$ ipython --no-banner

In [1]: import numpy as np

In [2]: from numpy import linalg as LA

In [3]: np.set_printoptions(precision=3, suppress=True, linewidth=120, sign=" ")

In [4]: rnd = lambda a: np.round(a, 3) + 0

In [5]: X = np.load("layer13.npy")

In [6]: X
Out[6]: 
array([[ 5,  2,  5,  0,  7],
       [ 2,  5,  3,  0, -1],
       [ 5,  3,  6,  0,  4],
       [ 0,  0,  0,  0,  0],
       [ 7, -1,  4,  0, 19]])

In [7]: # 2 blocks once reordered

In [8]: (X != 0).astype(int)
Out[8]: 
array([[ 1,  1,  1,  0,  1],
       [ 1,  1,  1,  0,  1],
       [ 1,  1,  1,  0,  1],
       [ 0,  0,  0,  0,  0],
       [ 1,  1,  1,  0,  1]])

In [9]: (LA.matrix_power((X != 0) + (X.T != 0) + np.eye(5), 5) > 0).astype(int)
Out[9]: 
array([[ 1,  1,  1,  0,  1],
       [ 1,  1,  1,  0,  1],
       [ 1,  1,  1,  0,  1],
       [ 0,  0,  0,  1,  0],
       [ 1,  1,  1,  0,  1]])

In [10]: vals, V = LA.eigh(X)

In [11]: rnd(V.T @ X @ V)
Out[11]: 
array([[  0.   ,   0.   ,   0.   ,   0.   ,   0.   ],
       [  0.   ,   0.   ,   0.   ,   0.   ,   0.   ],
       [  0.   ,   0.   ,   1.931,   0.   ,   0.   ],
       [  0.   ,   0.   ,   0.   ,   9.307,   0.   ],
       [  0.   ,   0.   ,   0.   ,   0.   ,  23.763]])

In [12]: rnd(LA.eigvalsh(X @ X))
Out[12]: array([   0.   ,    0.   ,    3.728,   86.613,  564.658])

In [13]: np.unique(vals.round(6) + 0, return_counts=True)[1]
Out[13]: array([ 2,  1,  1,  1])

In [14]: vals.sum(), np.trace(X)
Out[14]: (np.float64(35.0), np.int64(35))

In [15]: rnd(np.abs(V[:, -1]))
Out[15]: array([ 0.408,  0.048,  0.316,  0.   ,  0.855])

In [16]: np.abs(V[:, -1]).round(6).argmax()
Out[16]: np.int64(4)

In [17]: x0 = np.array([1, -2, -2, 2, -2])

In [18]: h = np.maximum(X @ x0, 0)

In [19]: X.T @ h
Out[19]: array([ 0,  0,  0,  0,  0])

In [20]: h
Out[20]: array([ 0,  0,  0,  0,  0])

In [21]: np.maximum(X @ x0, 0) - np.maximum(-X @ x0, 0)
Out[21]: array([-23, -12, -21,   0, -37])

In [22]: rnd(np.tanh(X @ x0))
Out[22]: array([-1., -1., -1.,  0., -1.])

In [23]: U, sv, Vt = LA.svd(X)

In [24]: V = Vt[:(sv > 1e-8).sum()]

In [25]: rng = np.random.default_rng(42179)

In [26]: x0 = X[4] + -3 * X[0] + rng.integers(2) * np.eye(5)[0]

In [27]: x0
Out[27]: array([ -7.,  -7., -11.,   0.,  -2.])

In [28]: rnd(V.T @ V)
Out[28]: 
array([[ 0.323,  0.04 ,  0.438,  0.   ,  0.159],
       [ 0.04 ,  0.998, -0.026,  0.   , -0.009],
       [ 0.438, -0.026,  0.717,  0.   , -0.103],
       [ 0.   ,  0.   ,  0.   ,  0.   ,  0.   ],
       [ 0.159, -0.009, -0.103,  0.   ,  0.963]])

In [29]: np.allclose(V.T @ V @ x0, x0)
Out[29]: False

In [30]: rnd(np.diag(V.T @ V))
Out[30]: array([ 0.323,  0.998,  0.717,  0.   ,  0.963])

In [31]: rnd(LA.norm(x0 - V.T @ V @ x0))
Out[31]: np.float64(0.823)

In [32]: LA.cond(X) > 100
Out[32]: np.True_

In [33]: [round(float(x), 3) for x in LA.svd(X, compute_uv=False)[:3]]
Out[33]: [23.763, 9.307, 1.931]

In [34]: rnd(LA.norm(X, 2) / LA.norm(X))
Out[34]: np.float64(0.928)

In [35]: J = np.tril(np.array([[2, -3, -1, -3], [-2, 0, 2, 2], [2, -2, 1, -1], [2, 3, 0, -2]]), -1) + np.eye(4, dtype=int)

In [36]: J
Out[36]: 
array([[ 1,  0,  0,  0],
       [-2,  1,  0,  0],
       [ 2, -2,  1,  0],
       [ 2,  3,  0,  1]])

In [37]: # triangular

In [38]: z = rng.permutation(4)

In [39]: z
Out[39]: array([ 0,  1,  2,  3])

In [40]: A2 = J[z][:, z]

In [41]: np.diag(A2)
Out[41]: array([ 1,  1,  1,  1])

In [42]: rnd(np.sort(np.abs(LA.eigvals(A2))))
Out[42]: array([ 1.,  1.,  1.,  1.])

In [43]: A2
Out[43]: 
array([[ 1,  0,  0,  0],
       [-2,  1,  0,  0],
       [ 2, -2,  1,  0],
       [ 2,  3,  0,  1]])

In [44]: np.allclose(A2, J)
Out[44]: True

In [45]: P = np.triu(np.array([[-3, 3, 1, 3], [5, 5, 0, -2], [0, 3, -5, -1], [2, 3, -4, 0]]), 1) + np.eye(4)

In [46]: A2 = P @ J @ LA.inv(P)

In [47]: rnd(np.poly(A2))
Out[47]: array([ 1., -4.,  6., -4.,  1.])

In [48]: P @ J - J @ P
Out[48]: 
array([[  2.,   7.,   0.,   0.],
       [ -4.,   0.,   2.,   6.],
       [ -2.,  -9.,  -2., -10.],
       [  0.,  -6.,  -2.,   0.]])

In [49]: A2
Out[49]: 
array([[  3.,   1.,  -2.,  -6.],
       [ -6.,  13.,   6.,  48.],
       [  0.,  -5.,   1., -10.],
       [  2.,  -3.,  -2., -13.]])

In [50]: E = np.load("mat.npy")

In [51]: E
Out[51]: 
array([[ 2,  0,  0,  0,  0],
       [ 1,  2,  0,  0,  0],
       [-1,  1, -2,  0,  0],
       [-1, -1, -1,  2,  0],
       [ 1,  0,  0,  1, -2]])

In [52]: # triangular: eigenvalues sit on the diagonal

In [53]: z = rng.permutation(5)

In [54]: A2 = E[:, z] * rng.choice([-1, 1], 5)

In [55]: A2
Out[55]: 
array([[ 0,  0,  2,  0,  0],
       [ 0,  0,  1,  2,  0],
       [ 0,  2, -1,  1,  0],
       [ 0,  1, -1, -1,  2],
       [ 2,  0,  1,  0,  1]])

In [56]: U, _, Vt = LA.svd(E.T @ A2)

In [57]: z
Out[57]: array([ 4,  2,  0,  1,  3])

In [58]: rnd(LA.lstsq(E, A2)[0])
Out[58]: 
array([[ 0.,  0.,  1.,  0.,  0.],
       [ 0.,  0.,  0.,  1.,  0.],
       [ 0., -1.,  0.,  0.,  0.],
       [ 0.,  0.,  0.,  0.,  1.],
       [-1.,  0.,  0.,  0.,  0.]])

In [59]: (A2 - A2.T) / 2
Out[59]: 
array([[ 0. ,  0. ,  1. ,  0. , -1. ],
       [ 0. ,  0. , -0.5,  0.5,  0. ],
       [-1. ,  0.5,  0. ,  1. , -0.5],
       [ 0. , -0.5, -1. ,  0. ,  1. ],
       [ 1. ,  0. ,  0.5, -1. ,  0. ]])

In [60]: np.allclose(A2 @ A2.T, A2.T @ A2)
Out[60]: False

In [61]: rnd(np.abs(LA.eigvals(A2)).max())
Out[61]: np.float64(2.559)

In [62]: A = np.array([[2, 0, 0, -2, 0],
    ...:     [-2, 1, 0, -1, 0],
    ...:     [0, 0, -1, 0, 0],
    ...:     [-2, -2, 0, 1, 0],
    ...:     [0, 0, 0, 0, 2]])

In [63]: A
Out[63]: 
array([[ 2,  0,  0, -2,  0],
       [-2,  1,  0, -1,  0],
       [ 0,  0, -1,  0,  0],
       [-2, -2,  0,  1,  0],
       [ 0,  0,  0,  0,  2]])

In [64]: # splits into 3 blocks

In [65]: x0 = np.array([0, -2, -3, -1, 2])

In [66]: target = A @ x0

In [67]: target
Out[67]: array([ 2, -1,  3,  3,  4])

In [68]: rnd(LA.solve(A, -3 * target))
Out[68]: array([ 0.,  6.,  9.,  3., -6.])

In [69]: rnd(LA.solve(A, target))
Out[69]: array([ 0., -2., -3., -1.,  2.])

In [70]: rnd(LA.solve(A.T, A[2]))
Out[70]: array([ 0.,  0.,  1.,  0.,  0.])

In [71]: q, V = LA.qr(A[:, :2])[0], LA.qr(A[:, 2:])[0]

In [72]: sv = LA.svd(q.T @ V, compute_uv=False)

In [73]: (sv > 0.9).sum()
Out[73]: np.int64(0)

In [74]: rnd(LA.norm(q @ q.T - V @ V.T, 2))
Out[74]: np.float64(1.0)

In [75]: rnd(LA.det(A[::-1]))
Out[75]: np.float64(28.0)

In [76]: rnd(np.poly(A))
Out[76]: array([  1.,  -5.,   1.,  23., -12., -28.])

In [77]: rnd(LA.det(A.T))
Out[77]: np.float64(28.0)

In [78]: np.einsum("ii->", A)
Out[78]: np.int64(5)

In [79]: x0 = np.array([2, 2, -1, 2, 0])

In [80]: h = np.maximum(A @ x0, 0)

In [81]: rnd(np.tanh(A @ x0))
Out[81]: array([ 0.   , -0.999,  0.762, -1.   ,  0.   ])

In [82]: h
Out[82]: array([ 0,  0,  1,  0,  0])

In [83]: A.T @ h
Out[83]: array([ 0,  0, -1,  0,  0])

In [84]: np.maximum(A @ (3 * x0), 0)
Out[84]: array([ 0,  0,  3,  0,  0])

In [85]: W1 = np.array([[0, 1, 0], [2, 3, 2], [3, 3, 0], [2, 1, 1], [3, 3, 0]])

In [86]: c = np.array([-4, -3, 5])

In [87]: act = np.maximum(A @ W1 + c, 0)

In [88]: (act > 0).mean(axis=0)
Out[88]: array([ 0.2,  0.2,  1. ])

In [89]: Z = np.array([[6, -5], [-1, -4], [-6, 7]])

In [90]: (act @ Z).round(6).argmax(axis=1)
Out[90]: array([ 1,  1,  1,  1,  1])

In [91]: act @ Z
Out[91]: 
array([[-18,  21],
       [-36,  42],
       [-30,  35],
       [-12,  14],
       [-21,  13]])

In [92]: W0 = np.loadtxt("m.csv", delimiter=",")

In [93]: W0
Out[93]: 
array([[ 0.9  ,  0.3  ,  0.   , -0.5  ,  0.1  ],
       [-1.   ,  1.1  , -0.4  , -0.9  ,  0.   ],
       [ 0.931,  0.406,  0.022, -0.514,  0.052]])

In [94]: rank = LA.matrix_rank(X)

In [95]: rank
Out[95]: np.int64(3)

In [96]: ns = LA.svd(X)[2][rank:].T

In [97]: LA.matrix_rank(X.T @ X), LA.matrix_rank(X @ X.T)
Out[97]: (np.int64(3), np.int64(3))

In [98]: rnd(X @ ns)
Out[98]: 
array([[ 0.,  0.],
       [ 0.,  0.],
       [ 0.,  0.],
       [ 0.,  0.],
       [ 0.,  0.]])

In [99]: x0 = np.array([2, 1, -2, -2, -1])

In [100]: h = np.maximum(W0 @ x0, 0)

In [101]: rnd(np.maximum(W0 @ x0, 0) - np.maximum(-W0 @ x0, 0))
Out[101]: array([ 3. ,  1.7,  3.2])

In [102]: rnd(np.maximum(W0 @ (3 * x0), 0))
Out[102]: array([ 9. ,  5.1,  9.6])

In [103]: rnd(np.tanh(W0 @ x0))
Out[103]: array([ 0.995,  0.935,  0.997])

In [104]: rnd(h)
Out[104]: array([ 3. ,  1.7,  3.2])

In [105]: A2 = W0 / LA.norm(W0, axis=1, keepdims=True)

In [106]: gram = A2 @ A2.T

In [107]: (np.abs(gram) > 0.9).astype(int)
Out[107]: 
array([[ 1,  0,  1],
       [ 0,  1,  0],
       [ 1,  0,  1]])

In [108]: rnd(np.degrees(np.arccos(np.clip(gram[0, 2], -1, 1))))
Out[108]: np.float64(5.487)

In [109]: rnd(gram[0])
Out[109]: array([ 1.   , -0.062,  0.995])

In [110]: (gram - 2 * np.eye(3)).round(6).argmax(axis=1)
Out[110]: array([ 2,  2,  0])

In [111]: rnd(LA.norm(A2, axis=1))
Out[111]: array([ 1.,  1.,  1.])

In [112]: feats = np.loadtxt("case6.csv", delimiter=",")

In [113]: feats
Out[113]: 
array([[ -4.556,  -4.562,  -3.596,  -0.794],
       [  1.324,  -5.573,  -6.314,   6.163],
       [  2.183,  -1.719,  -3.306,   3.083],
       [  3.803,   0.465,  -2.697,   1.892],
       [ -6.071,  -4.637,  -2.702,  -1.987],
       [  3.101,   3.382,   2.099,  -0.236],
       [  0.516,  -6.126,  -5.374,   6.704],
       [  0.608,  -3.889,  -3.898,   4.301],
       [ -2.982,  -3.611,  -5.383,  -1.781],
       [  3.096,   1.001,  -2.688,   0.182],
       [ -3.319,  -6.608,  -2.647,   4.798],
       [  2.279,   4.072,   5.404,   0.107],
       [  2.217,   0.727,   1.533,   2.718],
       [ -0.684,  -1.923,  -4.77 ,  -1.272],
       [ -0.786,  -1.673,  -1.527,   0.677],
       [  0.638,  -5.112,  -6.32 ,   4.498],
       [ -5.988,  -2.39 ,  -1.166,  -4.419],
       [ -2.179,   2.904,   5.709,  -3.304],
       [  8.198,   1.881,   0.31 ,   7.293],
       [ -4.191,   6.606,   7.21 , -10.799],
       [ -1.348,   2.193,   2.416,  -3.588],
       [  1.518,  -2.394,  -5.699,   1.573],
       [  1.526,   2.388,   3.884,   0.796],
       [  6.061,   3.418,   0.315,   2.223],
       [  1.695,   3.2  ,  -0.296,  -3.394]])

In [114]: Ac = (feats - feats.mean(axis=0)) / feats.std(axis=0)

In [115]: rnd(Ac.std(axis=0))
Out[115]: array([ 1.,  1.,  1.,  1.])

In [116]: np.argwhere(np.abs(Ac) > 2)
Out[116]: 
array([[ 18,   0],
       [ 19,   1],
       [ 19,   2],
       [ 19,   3]])

In [117]: c = LA.lstsq(np.delete(Ac, 1, axis=1), Ac[:, 1])[0]

In [118]: np.abs(c).argmax()
Out[118]: np.int64(0)

In [119]: rnd(c)
Out[119]: array([ 0.714,  0.474, -0.66 ])

In [120]: Ac = feats - feats.mean(axis=0)

In [121]: V = LA.svd(Ac)[2][:3]

In [122]: A2 = Ac - Ac @ V.T @ V

In [123]: rnd(LA.norm(A2) / LA.norm(Ac))
Out[123]: np.float64(0.002)

In [124]: rnd(np.diag(V.T @ V))
Out[124]: array([ 0.733,  0.532,  0.905,  0.829])

In [125]: rnd((Ac @ V.T).std(axis=0))
Out[125]: array([ 5.776,  4.381,  1.898])

In [126]: rnd(A2.std(axis=0))
Out[126]: array([ 0.008,  0.011,  0.005,  0.006])

In [127]: z = rng.permutation(5)

In [128]: A2 = A[:, z] * rng.choice([-1, 1], 5)

In [129]: A2
Out[129]: 
array([[ 0,  0,  2, -2,  0],
       [ 0,  1, -2, -1,  0],
       [ 1,  0,  0,  0,  0],
       [ 0, -2, -2,  1,  0],
       [ 0,  0,  0,  0,  2]])

In [130]: U, _, Vt = LA.svd(A.T @ A2)

In [131]: z
Out[131]: array([ 2,  1,  0,  3,  4])

In [132]: rnd(LA.lstsq(A, A2)[0])
Out[132]: 
array([[ 0.,  0.,  1.,  0.,  0.],
       [ 0.,  1.,  0.,  0.,  0.],
       [-1.,  0.,  0.,  0.,  0.],
       [ 0.,  0.,  0.,  1.,  0.],
       [ 0.,  0.,  0.,  0.,  1.]])

In [133]: rnd(U @ Vt)
Out[133]: 
array([[ 0.,  0.,  1.,  0.,  0.],
       [ 0.,  1.,  0.,  0.,  0.],
       [-1.,  0.,  0.,  0.,  0.],
       [ 0.,  0.,  0.,  1.,  0.],
       [ 0.,  0.,  0.,  0.,  1.]])

In [134]: mat = np.loadtxt("x.csv", delimiter=",")

In [135]: mat
Out[135]: 
array([[-0.4  ,  0.9  ,  1.8  ,  0.   , -0.2  ],
       [ 1.1  , -1.1  , -0.8  , -0.1  , -0.4  ],
       [ 0.3  ,  0.3  , -0.5  , -0.6  ,  2.5  ],
       [ 1.1  , -1.059, -0.746, -0.148, -0.408]])

In [136]: U, sv, Vt = LA.svd(mat)

In [137]: np.argmax(sv[:-1] / (sv[1:] + 1e-6)) + 1
Out[137]: np.int64(3)

In [138]: A2 = U[:, :3] @ np.diag(sv[:3]) @ Vt[:3]

In [139]: rnd(np.abs(mat - A2).max())
Out[139]: np.float64(0.021)

In [140]: rnd(A2)
Out[140]: 
array([[-0.4  ,  0.9  ,  1.8  , -0.001, -0.2  ],
       [ 1.099, -1.092, -0.805, -0.121, -0.407],
       [ 0.3  ,  0.3  , -0.5  , -0.6  ,  2.5  ],
       [ 1.101, -1.067, -0.741, -0.128, -0.401]])

In [141]: rnd(LA.norm(mat - A2) / LA.norm(mat))
Out[141]: np.float64(0.008)

In [142]: rnd(LA.norm(mat - A2, 2)), rnd(sv[3])
Out[142]: (np.float64(0.033), np.float64(0.033))

In [143]: LA.matrix_rank(A2)
Out[143]: np.int64(3)

In [144]: f, v = mat[0], mat[2]

In [145]: f @ f
Out[145]: np.float64(4.25)

In [146]: f @ v
Out[146]: np.float64(-1.25)

In [147]: p = (f @ v) / (f @ f) * f

In [148]: (v - p) @ f
Out[148]: np.float64(0.0)

In [149]: rnd(v - p)
Out[149]: array([ 0.182,  0.565,  0.029, -0.6  ,  2.441])

In [150]: np.outer(f, v)
Out[150]: 
array([[-0.12, -0.12,  0.2 ,  0.24, -1.  ],
       [ 0.27,  0.27, -0.45, -0.54,  2.25],
       [ 0.54,  0.54, -0.9 , -1.08,  4.5 ],
       [ 0.  ,  0.  , -0.  , -0.  ,  0.  ],
       [-0.06, -0.06,  0.1 ,  0.12, -0.5 ]])

In [151]: rnd(LA.norm(f + v) ** 2 + LA.norm(f - v) ** 2)
Out[151]: np.float64(22.58)
